$ python -q
>>> import numpy as np
>>> np.set_printoptions(precision=2, suppress=True, linewidth=140, sign=" ")
>>> def rnd(a):
...     return np.round(a, 2) + 0
... 
>>> feats = np.load("a.npy")
>>> feats
array([[  2,   5,   2,   5,   4,   4,   4,   5,   4,   0,   5,   5,   4,   5],
       [  4,   5,   4,   4,   6,   5,   9,   9,   4,   4,   5,   4,   6,   6],
       [  5,   9,   6,   5,   9,   9,  10,  11,  11,   7,   6,  11,  10,   8],
       [  5,   6,   8,   5,   3,   5,   5,   7,   6,   6,   4,   7,   7,   7],
       [  1,   4,   1,   2,   1,   2,   0,   2,   2,   0,   3,   2,   1,   2],
       [  0,   0,   2,   1,   0,   2,   0,   2,   2,   1,   0,   2,   1,   0],
       [  1,   2,   0,   2,   2,   1,   2,   2,   0,   2,   0,   2,   2,   0],
       [  0,   0,   2,   0,   1,   2,   1,   1,   1,   1,   1,   2,   2,   1],
       [  2,   4,   2,   2,   4,   3,   3,   3,   3,   3,   2,   5,   5,   3],
       [  1,   1,   1,   2,   3,   3,   3,   3,   3,   2,   3,   2,   3,   4],
       [  0,   2,   2,   1,   1,   2,   2,   2,   0,   1,   2,   0,   1,   0],
       [  1,   2,   3,   3,   1,   4,   2,   3,   1,   1,   3,   2,   1,   0],
       [  3,  10,   7,   7,   6,   8,   8,  11,   6,   4,   6,   8,   8,   3],
       [  4,   9,   1,   6,   6,   5,   6,   7,   5,   3,   5,   7,   4,   5],
       [  0,   4,   5,   4,   1,   6,   2,   6,   2,   2,   4,   3,   2,   0],
       [  2,   5,   0,   4,   5,   3,   4,   3,   4,   2,   3,   5,   4,   4],
       [  3,   8,   7,   5,   2,   6,   5,   6,   4,   5,   6,   5,   4,   4],
       [  3,   8,   9,   4,   3,   7,   5,   5,   8,   5,   5,   9,   6,   5],
       [  3,   5,   6,   5,   4,   8,   4,   7,   5,   5,   7,   6,   6,   5],
       [  0,   3,   3,   2,   4,   5,   5,   3,   5,   1,   4,   5,   4,   3],
       [  1,   0,   1,   0,   1,   1,   1,   2,   1,   2,   1,   0,   2,   2],
       [  1,   0,   1,   1,   1,   0,   2,   2,   0,   0,   0,   1,   2,   1],
       [  3,   6,   4,   5,   5,   5,   7,   9,   3,   4,   4,   5,   7,   3],
       [  1,   2,   2,   1,   1,   2,   0,   2,   4,   1,   1,   3,   2,   2],
       [  5,   8,   5,   5,   6,   7,   9,  10,   5,   6,   5,   6,   6,   3],
       [  4,   2,   6,   2,   4,   5,   6,   9,   5,   5,   2,   6,   7,   5],
       [  2,   2,   2,   1,   0,   1,   0,   1,   1,   2,   1,   1,   1,   0],
       [  2,   2,   6,   4,   2,   6,   4,   4,   3,   4,   4,   6,   4,   5],
       [  1,   4,   4,   1,   3,   4,   5,   5,   3,   3,   4,   1,   4,   2],
       [  1,   1,   1,   4,   2,   4,   2,   2,   3,   0,   3,   4,   1,   2],
       [  4,   7,   4,   7,   5,   7,   6,   6,   6,   4,   5,   8,   5,   2],
       [  1,   4,   8,   3,   3,   7,   6,   6,   6,   5,   4,   7,   6,   5],
       [  5,   7,   8,   9,   7,  10,   9,  10,   5,   6,   7,  10,   9,   4],
       [  0,   4,   4,   2,   2,   5,   3,   4,   3,   1,   4,   4,   3,   1],
       [  5,   8,   9,   7,   3,  10,   3,  10,   7,   6,   8,   7,   6,   4],
       [  3,   2,   1,   2,   1,   2,   2,   3,   2,   1,   1,   3,   0,   1],
       [  2,   8,   2,   4,   4,   4,   4,   5,   4,   2,   4,   5,   4,   2],
       [  3,   4,   6,   2,   2,   5,   3,   6,   6,   5,   3,   4,   5,   2],
       [  4,   4,   6,   5,   2,   5,   4,   6,   2,   3,   4,   4,   4,   1],
       [  2,   4,   1,   0,   2,   1,   4,   3,   3,   1,   1,   2,   1,   1],
       [  3,   6,   4,   4,   4,   5,   6,   8,   3,   5,   2,   5,   4,   1],
       [  3,   6,   1,   2,   2,   2,   2,   4,   3,   1,   3,   3,   1,   3],
       [  3,   5,   5,   7,   6,   9,   5,   7,   8,   4,   5,  11,   7,   5],
       [  1,   2,   4,   3,   2,   4,   3,   5,   1,   1,   3,   4,   4,   2],
       [  1,   4,   5,   5,   1,   5,   4,   3,   1,   2,   4,   4,   1,   2],
       [  6,  11,   7,   9,   7,   7,  12,  10,   4,   7,   6,   9,   7,   6],
       [  5,   4,   6,   3,   3,   4,   3,   7,   6,   5,   3,   5,   7,   5],
       [  4,   7,   5,   5,   6,   6,   8,   9,   7,   3,   5,   7,   6,   6],
       [  1,   9,   5,   7,   4,   7,   6,   5,   4,   2,   8,   6,   3,   6],
       [  2,   4,   2,   2,   4,   3,   5,   5,   3,   4,   2,   3,   5,   2],
       [  2,   2,   5,   4,   4,   5,   5,   7,   3,   4,   1,   7,   7,   2]])
>>> lab = feats[:, 2] > np.median(feats[:, 2])
>>> f = feats[lab].mean(axis=0) - feats[~lab].mean(axis=0)
>>> lab.astype(int)
array([ 0,  0,  1,  1,  0,  0,  0,  0,  0,  0,  0,  0,  1,  0,  1,  0,  1,  1,  1,  0,  0,  0,  0,  0,  1,  1,  0,  1,  0,  0,  0,  1,  1,
        0,  1,  0,  0,  1,  1,  0,  0,  0,  1,  0,  1,  1,  1,  1,  1,  0,  1])
>>> np.argsort(-np.abs(f).round(6), kind="stable")
array([  2,   5,   7,  11,  12,   9,   3,   8,   6,   1,  10,  13,   0,   4])
>>> print(feats[37] @ feats[12])
399
>>> print(rnd(np.linalg.norm(feats) ** 2 / np.linalg.norm(feats, 2) ** 2))
1.08
>>> print(rnd(np.linalg.norm(feats[37], 1)), rnd(np.linalg.norm(feats[37], np.inf)))
56.0 6.0
>>> np.linalg.norm(feats, axis=1).argmax()
np.int64(2)
>>> f, v = feats[9], feats[32]
>>> print(f @ f)
94
>>> pr = (f @ v) / (f @ f) * f
>>> rnd(v - pr)
array([ 2.27,  4.27,  5.27,  3.53, -1.2 ,  1.8 ,  0.8 ,  1.8 , -3.2 ,  0.53, -1.2 ,  4.53,  0.8 , -6.94])
>>> print(np.linalg.matrix_rank(np.outer(f, v)))
1
>>> rnd(np.linalg.norm(f + v) ** 2 + np.linalg.norm(f - v) ** 2)
np.float64(1900.0)
>>> print(rnd(pr))
[  2.73   2.73   2.73   5.47   8.2    8.2    8.2    8.2    8.2    5.47   8.2    5.47   8.2   10.94]
>>> G = feats.T @ feats
>>> np.trace(G), (feats ** 2).sum()
(np.int64(15072), np.int64(15072))
>>> (feats @ feats.T).shape
(51, 51)
>>> X = np.load("layer17.npy")
>>> X
array([[ 1, -1, -1,  1, -1,  1,  1, -1],
       [ 1,  1, -1, -1,  1,  1, -1, -1],
       [ 1,  1, -1, -1, -1, -1,  1,  1],
       [ 1, -1,  1, -1, -1,  1, -1,  1],
       [ 1, -1, -1,  1,  1, -1, -1,  1],
       [ 1,  1,  1,  1,  1,  1,  1,  1],
       [ 1,  1,  1,  1, -1, -1, -1, -1],
       [ 1, -1,  1, -1,  1, -1,  1, -1]])
>>> Q, vecs = np.linalg.qr(X[:, :7])[0], np.linalg.qr(X[:, 7:])[0]
>>> s = np.linalg.svd(Q.T @ vecs, compute_uv=False)
>>> print(rnd(np.linalg.norm(Q @ Q.T - vecs @ vecs.T, 2)))
1.0
>>> rnd(s)
array([ 0.])
>>> np.degrees(np.arccos(s.clip(0, 1)))
array([ 90.])
>>> vec = np.array([-3, -1, -3, 0, -2, -3, -1, -3, 2, 1, 3, 2, 0, 2])
>>> rhs = feats @ vec
>>> rnd(np.linalg.solve(feats.T @ feats, feats.T @ rhs))
array([-3., -1., -3.,  0., -2., -3., -1., -3.,  2.,  1.,  3.,  2.,  0.,  2.])
>>> rng = np.random.default_rng(273769)
>>> rhs = rhs + 0.05 * rng.normal(size=51)
>>> rnd(rhs)
array([-13.05, -45.05, -44.98, -34.05,  -2.9 ,  -9.07, -14.01,  -6.04, -14.  ,  -4.97, -16.97, -22.98, -60.98, -25.96, -34.91,  -6.07,
       -33.93, -26.99, -31.  ,  -9.96,  -7.02, -11.98, -48.  ,  -2.99, -60.98, -45.01, -10.97, -19.97, -30.  ,  -4.03, -35.  , -28.99,
       -64.03, -20.99, -53.01, -16.97, -22.96, -32.96, -46.08, -17.05, -51.03, -14.1 , -27.05, -26.96, -23.98, -64.  , -33.12, -41.05,
       -19.01, -26.94, -41.05])
>>> b, *_ = np.linalg.lstsq(feats, rhs)
>>> print(rnd(feats.T @ (rhs - feats @ b)))
[ 0.  0.  0.  0.  0.  0.  0.  0.  0.  0.  0.  0.  0.  0.]
>>> m1 = np.load("m.npy")
>>> m1
array([[ 0,  1,  0,  0, -1,  0,  0],
       [ 0,  0,  0,  0,  0, -2,  0],
       [ 0,  2,  0,  2,  0,  0,  0],
       [-1,  0,  0,  0,  0,  0, -3],
       [ 0,  0,  1,  0,  0, -3, -1],
       [ 0,  0,  0,  0,  2, -1,  0],
       [ 0,  1,  0,  0,  0,  0,  0],
       [ 0,  0,  0, -1,  0,  0,  0],
       [ 2,  0,  0,  0,  0,  3,  0],
       [ 0,  0,  0,  0,  0,  0,  0],
       [ 0,  3,  0,  0,  0,  0,  2],
       [-1,  0, -1,  0,  0,  0,  0],
       [ 0,  0, -3,  0,  0,  3,  0],
       [ 0, -1,  3,  1, -1, -1,  0]])
>>> P = m1 @ np.linalg.solve(m1.T @ m1, m1.T)
>>> print(np.linalg.matrix_rank(np.eye(14) - P))
7
>>> rnd(P @ m1[:, 4])
array([-1.,  0.,  0.,  0.,  0.,  2.,  0.,  0.,  0.,  0.,  0.,  0.,  0., -1.])
